$ ipython --no-banner

In [1]: import numpy as np

In [2]: from numpy import linalg as LA

In [3]: np.set_printoptions(precision=1, suppress=True, linewidth=120, sign=" ")

In [4]: K = np.load("dump.npy")

In [5]: K
Out[5]: 
array([[-2,  0],
       [ 0,  2]])

In [6]: # triangular: eigenvalues sit on the diagonal

In [7]: ev, evecs = LA.eigh(K)

In [8]: evecs.T @ evecs
Out[8]: 
array([[ 1.,  0.],
       [ 0.,  1.]])

In [9]: evecs @ np.diag(ev) @ evecs.T
Out[9]: 
array([[-2.,  0.],
       [ 0.,  2.]])

In [10]: np.unique(ev.round(6) + 0, return_counts=True)[1]
Out[10]: array([ 1,  1])

In [11]: (ev > 1e-8).sum(), (ev < -1e-8).sum()
Out[11]: (np.int64(1), np.int64(1))

In [12]: LA.eigvalsh(K + 4 * np.eye(2))
Out[12]: array([ 2.,  6.])

In [13]: np.abs(evecs[:, -1])
Out[13]: array([ 0.,  1.])

In [14]: E = np.loadtxt("sample14.csv", delimiter=",")

In [15]: E.round(1) + 0
Out[15]: 
array([[ 0. ,  0.1, -0.1],
       [ 0.1,  0.7, -0.5],
       [-0.1, -0.5,  0.3]])

In [16]: # equal to its transpose

In [17]: x = np.array([2, -1, -1])

In [18]: LA.eigvalsh(2 * E - np.eye(3))
Out[18]: array([-1., -1.,  1.])

In [19]: np.eye(3) - E
Out[19]: 
array([[ 1. , -0.1,  0.1],
       [-0.1,  0.3,  0.5],
       [ 0.1,  0.5,  0.7]])

In [20]: E @ x
Out[20]: array([ 0.,  0.,  0.])

In [21]: np.trace(E)
Out[21]: np.float64(1.0)

In [22]: np.allclose(E[:-1].T @ LA.lstsq(E[:-1].T, E[-1])[0], E[-1])
Out[22]: True

In [23]: np.abs(np.diag(LA.qr(E)[1])) > 1e-9
Out[23]: array([ True, False, False])

In [24]: np.unique(E.round(6), axis=0).shape
Out[24]: (3, 3)

In [25]: np.round(E @ LA.pinv(E) @ E, 1) + 0
Out[25]: 
array([[ 0. ,  0.1, -0.1],
       [ 0.1,  0.7, -0.5],
       [-0.1, -0.5,  0.3]])

In [26]: ev, evecs = LA.eigh(E)

In [27]: np.abs(evecs[:, -1])
Out[27]: array([ 0.1,  0.8,  0.6])

In [28]: np.round(evecs.T @ evecs, 1) + 0
Out[28]: 
array([[ 1.,  0.,  0.],
       [ 0.,  1.,  0.],
       [ 0.,  0.,  1.]])

In [29]: round(ev.sum(), 1), np.trace(E)
Out[29]: (np.float64(1.0), np.float64(1.0))

In [30]: LA.eigvalsh(E + 3 * np.eye(3))
Out[30]: array([ 3.,  3.,  4.])

In [31]: np.round(LA.svd(E, compute_uv=False), 1) + 0
Out[31]: array([ 1.,  0.,  0.])

In [32]: np.round(evecs.T @ E @ evecs, 1) + 0
Out[32]: 
array([[ 0.,  0.,  0.],
       [ 0.,  0.,  0.],
       [ 0.,  0.,  1.]])

In [33]: np.round(LA.eigvalsh(E @ E), 1) + 0
Out[33]: array([ 0.,  0.,  1.])

In [34]: x = np.array([2, -2, 1])

In [35]: h1 = np.maximum(E @ x, 0)

In [36]: np.maximum(E @ (3 * x), 0)
Out[36]: array([ 0. ,  0. ,  3.4])

In [37]: E * (h1 > 1e-9)[:, None]
Out[37]: 
array([[ 0. ,  0. , -0. ],
       [ 0. ,  0. , -0. ],
       [-0.1, -0.5,  0.3]])

In [38]: E.T @ h1
Out[38]: array([-0.1, -0.5,  0.4])

In [39]: np.flatnonzero(h1 > 1e-9)
Out[39]: array([ 2])

In [40]: h1
Out[40]: array([ 0. ,  0. ,  1.1])

In [41]: O, _ = LA.qr(np.array([[-0.3, 1.0, -1.2], [-0.7, -1.7, 1.7], [1.1, 0.4, -0.2]]))

In [42]: evecs, _ = LA.qr(np.array([[-0.2, -0.7, 0.7, 1.1, -1.1],
    ...:     [-1.1, 0.6, -0.4, -0.3, -1.8],
    ...:     [1.0, -0.6, 0.7, 0.2, -2.5],
    ...:     [-0.8, 0.1, 0.9, 0.0, 1.7],
    ...:     [-0.2, -1.2, 0.2, 1.0, 0.5]]))

In [43]: sigma = 20 * 0.2 ** np.arange(3)

In [44]: feats = O[:, :3] * sigma @ evecs[:3]

In [45]: feats
Out[45]: 
array([[-1. , -2.6,  1.5, -3.9,  1.8],
       [ 3.2, -4.7,  2.3, -8.4, -3. ],
       [-1.1,  8.4, -4.8, 13.2,  1.5]])

In [46]: LA.norm(feats, axis=0)
Out[46]: array([  3.5,  10. ,   5.5,  16.1,   3.8])

In [47]: LA.norm(feats, axis=1)
Out[47]: array([  5.3,  10.8,  16.5])

In [48]: LA.norm(feats, axis=1).argmax()
Out[48]: np.int64(2)

In [49]: LA.matrix_rank(feats)
Out[49]: np.int64(3)

In [50]: np.unravel_index(np.abs(feats).argmax(), feats.shape)
Out[50]: (np.int64(2), np.int64(3))

In [51]: np.count_nonzero(feats)
Out[51]: np.int64(15)

In [52]: x = np.array([2, -3, 3, -1, 0])

In [53]: h1 = np.maximum(feats @ x, 0)

In [54]: feats.T @ h1
Out[54]: array([ 101.1, -206. ,  102. , -355.2,  -79.9])

In [55]: np.flatnonzero(h1 > 1e-9)
Out[55]: array([ 0,  1])

In [56]: np.maximum(feats @ (3 * x), 0)
Out[56]: array([  42.3,  107.4,    0. ])

In [57]: np.maximum(feats @ x, 0) - np.maximum(-feats @ x, 0)
Out[57]: array([ 14.1,  35.8, -55.2])

In [58]: np.tanh(feats @ x)
Out[58]: array([ 1.,  1., -1.])

In [59]: arr = np.array([[-9, 3, 12, -15, 12],
    ...:     [-6, 2, 8, -10, 8],
    ...:     [-6, 2, 8, -10, 8],
    ...:     [0, 0, 0, 0, 0],
    ...:     [-12, 4, 16, -20, 16]])

In [60]: # rank 1

In [61]: Uu, sigma, Vt = LA.svd(arr)

In [62]: sigma.round(1) + 0
Out[62]: array([ 47.,   0.,   0.,   0.,   0.])

In [63]: np.argmax(sigma[:-1] / (sigma[1:] + 1e-6)) + 1
Out[63]: np.int64(1)

In [64]: A2 = Uu[:, :1] @ np.diag(sigma[:1]) @ Vt[:1]

In [65]: round(LA.norm(arr - A2, 2), 1), round(float(sigma[1]), 1)
Out[65]: (np.float64(0.0), 0.0)

In [66]: round(float(np.abs(arr - A2).max()), 1)
Out[66]: 0.0

In [67]: round(float(LA.norm(arr - A2) / LA.norm(arr)), 1)
Out[67]: 0.0

In [68]: rank = LA.matrix_rank(arr)

In [69]: rank
Out[69]: np.int64(1)

In [70]: N = LA.svd(arr)[2][rank:].T

In [71]: [int(LA.matrix_rank(arr[:, :j + 1])) for j in range(5)]
Out[71]: [1, 1, 1, 1, 1]

In [72]: N.shape
Out[72]: (5, 4)

In [73]: np.allclose(arr @ N, 0)
Out[73]: True

In [74]: [int(LA.matrix_rank(arr[:i])) for i in range(1, len(arr) + 1)]
Out[74]: [1, 1, 1, 1, 1]

In [75]: np.round(N @ N.T, 1) + 0
Out[75]: 
array([[ 0.9,  0. ,  0.2, -0.2,  0.2],
       [ 0. ,  1. , -0.1,  0.1, -0.1],
       [ 0.2, -0.1,  0.8,  0.3, -0.2],
       [-0.2,  0.1,  0.3,  0.6,  0.3],
       [ 0.2, -0.1, -0.2,  0.3,  0.8]])

In [76]: [int(LA.matrix_rank(np.delete(arr, i, axis=0))) for i in range(5)]
Out[76]: [1, 1, 1, 1, 1]

In [77]: LA.matrix_power(K, 3)
Out[77]: 
array([[-8,  0],
       [ 0,  8]])

In [78]: round(LA.det(K), 1)
Out[78]: np.float64(-4.0)

In [79]: (K + K.T) / 2
Out[79]: 
array([[-2.,  0.],
       [ 0.,  2.]])

In [80]: np.allclose(K @ K.T, K.T @ K)
Out[80]: True

In [81]: K @ K
Out[81]: 
array([[ 4,  0],
       [ 0,  4]])

In [82]: (K - K.T) / 2
Out[82]: 
array([[ 0.,  0.],
       [ 0.,  0.]])

In [83]: np.sort(np.abs(LA.eigvals(K)))
Out[83]: array([ 2.,  2.])

In [84]: round(np.abs(LA.eigvals(K)).max(), 1)
Out[84]: np.float64(2.0)

In [85]: np.trace(K)
Out[85]: np.int64(0)

In [86]: sigma = 3 * 0.9 ** np.arange(3)

In [87]: rng = np.random.default_rng(204349)

In [88]: m1 = rng.normal(size=(26, 3)) * rng.permutation(sigma)

In [89]: m1.round(1) + 0
Out[89]: 
array([[ 1.3,  1.7,  4.1],
       [ 1.1,  4.3, -1.4],
       [-5.4, -1.3,  2.6],
       [-0.3,  1.9, -0.1],
       [ 0. ,  4. , -0.3],
       [ 0.2, -1. ,  4.1],
       [-1. , -0.8, -3.1],
       [ 1.4, -0.5, -1.2],
       [-1.6,  2.1,  2.8],
       [ 2.3, -4.3, -1.3],
       [-3.8,  3.4,  3. ],
       [ 0.5,  2.3, -5.3],
       [-0.1,  2.3,  5.2],
       [-1. , -0.2,  2. ],
       [-3.2,  3.5,  3.7],
       [-0.1, -2. , -3.2],
       [ 1.2,  3.8, -5.5],
       [-3. ,  3.7, -2.9],
       [ 2.1, -4.3, -3.5],
       [ 2.7, -1.1, -1.6],
       [ 4. ,  0.2,  2.8],
       [-0.1,  0.8,  2.7],
       [-1.7,  1.9,  2.4],
       [ 0.9, -0.2, -0.3],
       [ 2.3, -3.4,  0.2],
       [ 3.1, -0.2, -0.2]])

In [90]: t3 = np.stack([m1, 2 * m1, m1[::-1]])

In [91]: LA.norm(t3, axis=(1, 2))
Out[91]: array([ 22.9,  45.8,  22.9])

In [92]: (t3 @ m1.T).shape
Out[92]: (3, 26, 26)

In [93]: np.einsum("bij,cij->bc", t3, t3)
Out[93]: 
array([[ 525.5, 1051.1,   -8.9],
       [1051.1, 2102.1,  -17.8],
       [  -8.9,  -17.8,  525.5]])

In [94]: P = m1 @ LA.solve(m1.T @ m1, m1.T)

In [95]: LA.matrix_rank(np.eye(26) - P)
Out[95]: np.int64(23)

In [96]: O, R = LA.qr(m1)

In [97]: O.shape, R.shape
Out[97]: ((26, 3), (3, 3))

In [98]: np.abs(np.diag(R))
Out[98]: array([ 11.2,  12.2,  14.5])

In [99]: round(float(abs(R[0, 0])), 1), round(LA.norm(m1[:, 0]), 1)
Out[99]: (11.2, np.float64(11.2))

In [100]: J = np.load("arr.npy")

In [101]: J
Out[101]: 
array([[  5,   1,   4,   5,   5],
       [  0,   0,   0,   0,   0],
       [  0,   0,   0,   0,   0],
       [  3,   0,   1,   2,   1],
       [  0,   0,   0,   0,   0],
       [  8,   4,   6,   4,   5],
       [ 14,  12,   7,   4,   4],
       [ 15,   9,   9,   8,   9],
       [  6,   5,   5,   4,   4],
       [  0,   0,   0,   0,   0],
       [ 14,  12,   7,   4,   4],
       [  0,   0,   0,   0,   0],
       [ 16,  13,  10,   7,   8],
       [  3,   0,   1,   2,   1],
       [  5,   1,   4,   5,   5],
       [  5,   4,   5,   2,   4],
       [ 10,   5,   4,   6,   5],
       [  0,   0,   0,   0,   0],
       [  0,   0,   0,   0,   0],
       [ 13,   8,   6,   5,   5],
       [  2,   1,   3,   3,   4],
       [  0,   0,   0,   0,   0],
       [  0,   0,   0,   0,   0],
       [  4,   4,   2,   1,   0],
       [  2,   1,   3,   3,   4],
       [  3,   0,   1,   2,   1],
       [  0,   0,   0,   0,   0],
       [  2,   1,   3,   3,   4],
       [  5,   4,   0,   1,   0],
       [  0,   0,   0,   0,   0],
       [  9,   8,   7,   3,   4]])

In [102]: C2 = np.cov(J, rowvar=False)

In [103]: LA.eigvalsh(C2)[::-1]
Out[103]: array([ 59.9,   4.5,   1. ,   0.2,   0.1])

In [104]: C2
Out[104]: 
array([[ 27. ,  20.2,  14.7,  10.4,  11.2],
       [ 20.2,  16.9,  11.1,   6.7,   7.5],
       [ 14.7,  11.1,   9.4,   6.4,   7.5],
       [ 10.4,   6.7,   6.4,   5.5,   6. ],
       [ 11.2,   7.5,   7.5,   6. ,   7. ]])

In [105]: np.argsort(-J.std(axis=0).round(6), kind="stable")
Out[105]: array([ 0,  1,  2,  4,  3])

In [106]: J.std(axis=0)
Out[106]: array([ 5.1,  4. ,  3. ,  2.3,  2.6])

In [107]: np.median(J, axis=0)
Out[107]: array([ 3.,  1.,  2.,  2.,  1.])
